$ python -q
>>> import numpy as np
>>> np.set_printoptions(precision=3, suppress=True, linewidth=160, floatmode="fixed")
>>> def rnd(a):
...     return np.round(a, 3) + 0
... 
>>> arr = np.load("block16.npy")
>>> arr
array([[  1,  -4,   1,   0,  -1,  -3,   0],
       [ -4,   1,   1,  -3,   1,  -3,  -5],
       [  1,   4,  -5,   5,  -5,   3,   0],
       [  2,  -1,   3,  -5,   5,  -1,  -1],
       [ -2,  -1,   4,   0,  -3,  -5,   1],
       [  0,   5,  -2,  -2,   2,   0,  -2],
       [ -7,  -2,   3,  -6,   1,  -9, -10]])
>>> Uu, sig, vt = np.linalg.svd(arr)
>>> evecs = vt[:(sig > 1e-8).sum()]
>>> rng = np.random.default_rng(42)
>>> vec = arr[4] + 2 * arr[3] + rng.integers(2) * np.eye(7)[2]
>>> vec
array([  2.000,  -3.000,  10.000, -10.000,   7.000,  -7.000,  -1.000])
>>> rnd(np.diag(evecs.T @ evecs))
array([0.988, 0.986, 0.927, 0.431, 0.766, 0.964, 0.937])
>>> np.linalg.matrix_rank(np.vstack([arr, vec]))
np.int64(6)
>>> rnd(np.linalg.norm(vec - evecs.T @ evecs @ vec))
np.float64(0.0)
>>> print(np.linalg.matrix_power(arr, 4))
[[  1111   -174   -845   3910  -3164   1932   3679]
 [  2823   1148  -2971  11760  -9162   6882  11025]
 [ -1458   -917   1213  -7641   6879  -2589  -7497]
 [  1111    664   -739   5040  -4542   1614   5165]
 [  -435     84    -81   2599  -3173   -441   1796]
 [  -187    225    308  -1393   1337   -399   -952]
 [  6757   2122  -6787  27430 -21488  15696  25729]]
>>> rnd(np.sort(np.abs(np.linalg.eigvals(arr))))
array([ 0.000,  0.990,  2.705,  4.865,  6.169,  6.169, 13.473])
>>> rnd(np.abs(np.linalg.eigvals(arr)).max())
np.float64(13.473)
>>> (arr + arr.T) / 2
array([[  1.000,  -4.000,   1.000,   1.000,  -1.500,  -1.500,  -3.500],
       [ -4.000,   1.000,   2.500,  -2.000,   0.000,   1.000,  -3.500],
       [  1.000,   2.500,  -5.000,   4.000,  -0.500,   0.500,   1.500],
       [  1.000,  -2.000,   4.000,  -5.000,   2.500,  -1.500,  -3.500],
       [ -1.500,   0.000,  -0.500,   2.500,  -3.000,  -1.500,   1.000],
       [ -1.500,   1.000,   0.500,  -1.500,  -1.500,   0.000,  -5.500],
       [ -3.500,  -3.500,   1.500,  -3.500,   1.000,  -5.500, -10.000]])
>>> arr @ arr
array([[ 20, -18,  -6,  23, -13,  17,  25],
       [ 20,  18, -22,  53, -29,  55,  55],
       [  0,  -5,  19, -68,  74, -10, -36],
       [ -4,   0, -10,  51, -61,  -5,  27],
       [  5,  -1, -22,  27, -19,  27,   2],
       [-16,   1,  11,  -3,  -3, -11,  -1],
       [ 60,  18, -50, 129, -71, 127, 135]])
>>> print((arr - arr.T) / 2)
[[ 0.000  0.000  0.000 -1.000  0.500 -1.500  3.500]
 [ 0.000  0.000 -1.500 -1.000  1.000 -4.000 -1.500]
 [ 0.000  1.500  0.000  1.000 -4.500  2.500 -1.500]
 [ 1.000  1.000 -1.000  0.000  2.500  0.500  2.500]
 [-0.500 -1.000  4.500 -2.500  0.000 -3.500  0.000]
 [ 1.500  4.000 -2.500 -0.500  3.500  0.000  3.500]
 [-3.500  1.500  1.500 -2.500  0.000 -3.500  0.000]]
>>> rnd(np.linalg.norm(arr, 2) / np.linalg.norm(arr))
np.float64(0.801)
>>> print([round(float(x), 3) for x in np.linalg.svd(arr, compute_uv=False)[:3]])
[20.181, 10.415, 9.536]
>>> np.linalg.lstsq(arr[:-1].T, arr[-1])[2]
np.int32(6)
>>> print(rnd(arr @ np.linalg.pinv(arr) @ arr))
[[  1.000  -4.000   1.000   0.000  -1.000  -3.000   0.000]
 [ -4.000   1.000   1.000  -3.000   1.000  -3.000  -5.000]
 [  1.000   4.000  -5.000   5.000  -5.000   3.000   0.000]
 [  2.000  -1.000   3.000  -5.000   5.000  -1.000  -1.000]
 [ -2.000  -1.000   4.000   0.000  -3.000  -5.000   1.000]
 [  0.000   5.000  -2.000  -2.000   2.000   0.000  -2.000]
 [ -7.000  -2.000   3.000  -6.000   1.000  -9.000 -10.000]]
>>> feats = np.loadtxt("dump.csv", delimiter=",")
>>> feats
array([[0.000, 0.000, 1.000, 0.000, 1.000, 1.000],
       [0.000, 0.000, 0.000, 0.000, 0.000, 0.000],
       [1.000, 0.000, 0.000, 0.000, 1.000, 1.000],
       [0.000, 0.000, 0.000, 0.000, 0.000, 0.000],
       [1.000, 0.000, 1.000, 0.000, 0.000, 1.000],
       [1.000, 0.000, 1.000, 0.000, 1.000, 0.000]])
>>> ev, evecs = np.linalg.eigh(feats)
>>> rnd(np.linalg.svd(feats, compute_uv=False))
array([3.000, 1.000, 1.000, 1.000, 0.000, 0.000])
>>> rnd(evecs @ np.diag(ev) @ evecs.T)
array([[0.000, 0.000, 1.000, 0.000, 1.000, 1.000],
       [0.000, 0.000, 0.000, 0.000, 0.000, 0.000],
       [1.000, 0.000, 0.000, 0.000, 1.000, 1.000],
       [0.000, 0.000, 0.000, 0.000, 0.000, 0.000],
       [1.000, 0.000, 1.000, 0.000, 0.000, 1.000],
       [1.000, 0.000, 1.000, 0.000, 1.000, 0.000]])
>>> rnd(np.linalg.eigvalsh(feats @ feats))
array([0.000, 0.000, 1.000, 1.000, 1.000, 9.000])
>>> rnd(np.abs(evecs[:, -1]))
array([0.500, 0.000, 0.500, 0.000, 0.500, 0.500])
>>> (ev > 1e-8).sum(), (ev < -1e-8).sum()
(np.int64(1), np.int64(3))
>>> [round(float(np.linalg.det(feats[:i, :i])), 2) + 0 for i in range(1, 7)]
[0.0, 0.0, 0.0, 0.0, 0.0, 0.0]
>>> rnd(np.linalg.eigvalsh(feats).min())
np.float64(-1.0)
>>> Uu, sig, vt = np.linalg.svd(feats)
>>> evecs = vt[:(sig > 1e-8).sum()]
>>> vec = feats[2] + -1 * feats[0] + rng.integers(2) * np.eye(6)[1]
>>> vec
array([ 1.000,  1.000, -1.000,  0.000,  0.000,  0.000])
>>> rnd(evecs.T @ evecs)
array([[1.000, 0.000, 0.000, 0.000, 0.000, 0.000],
       [0.000, 0.000, 0.000, 0.000, 0.000, 0.000],
       [0.000, 0.000, 1.000, 0.000, 0.000, 0.000],
       [0.000, 0.000, 0.000, 0.000, 0.000, 0.000],
       [0.000, 0.000, 0.000, 0.000, 1.000, 0.000],
       [0.000, 0.000, 0.000, 0.000, 0.000, 1.000]])
>>> print(rnd(np.diag(evecs.T @ evecs)))
[1.000 0.000 1.000 0.000 1.000 1.000]
>>> np.allclose(evecs.T @ evecs @ vec, vec)
False
>>> np.linalg.matrix_rank(np.vstack([feats, vec]))
np.int64(5)
>>> rnd(np.linalg.norm(vec - evecs.T @ evecs @ vec))
np.float64(1.0)
>>> A = np.array([[6, -2, -7, -1],
...     [6, 6, 4, -6],
...     [7, -9, -9, 6],
...     [-7, -7, -9, -8],
...     [9, -1, 0, -9]])
>>> A[:, 2] = -1 * A[:, 0]
>>> A
array([[ 6, -2, -6, -1],
       [ 6,  6, -6, -6],
       [ 7, -9, -7,  6],
       [-7, -7,  7, -8],
       [ 9, -1, -9, -9]])
>>> Uu, sig, vt = np.linalg.svd(arr)
>>> np.argmax(sig[:-1] / (sig[1:] + 1e-6)) + 1
np.int64(6)
>>> M2 = Uu[:, :6] @ np.diag(sig[:6]) @ vt[:6]
>>> np.linalg.matrix_rank(M2)
np.int64(6)
>>> rnd(np.linalg.norm(arr - M2, 2)), rnd(sig[6])
(np.float64(0.0), np.float64(0.0))
>>> rnd(M2)
array([[  1.000,  -4.000,   1.000,   0.000,  -1.000,  -3.000,   0.000],
       [ -4.000,   1.000,   1.000,  -3.000,   1.000,  -3.000,  -5.000],
       [  1.000,   4.000,  -5.000,   5.000,  -5.000,   3.000,   0.000],
       [  2.000,  -1.000,   3.000,  -5.000,   5.000,  -1.000,  -1.000],
       [ -2.000,  -1.000,   4.000,   0.000,  -3.000,  -5.000,   1.000],
       [  0.000,   5.000,  -2.000,  -2.000,   2.000,   0.000,  -2.000],
       [ -7.000,  -2.000,   3.000,  -6.000,   1.000,  -9.000, -10.000]])
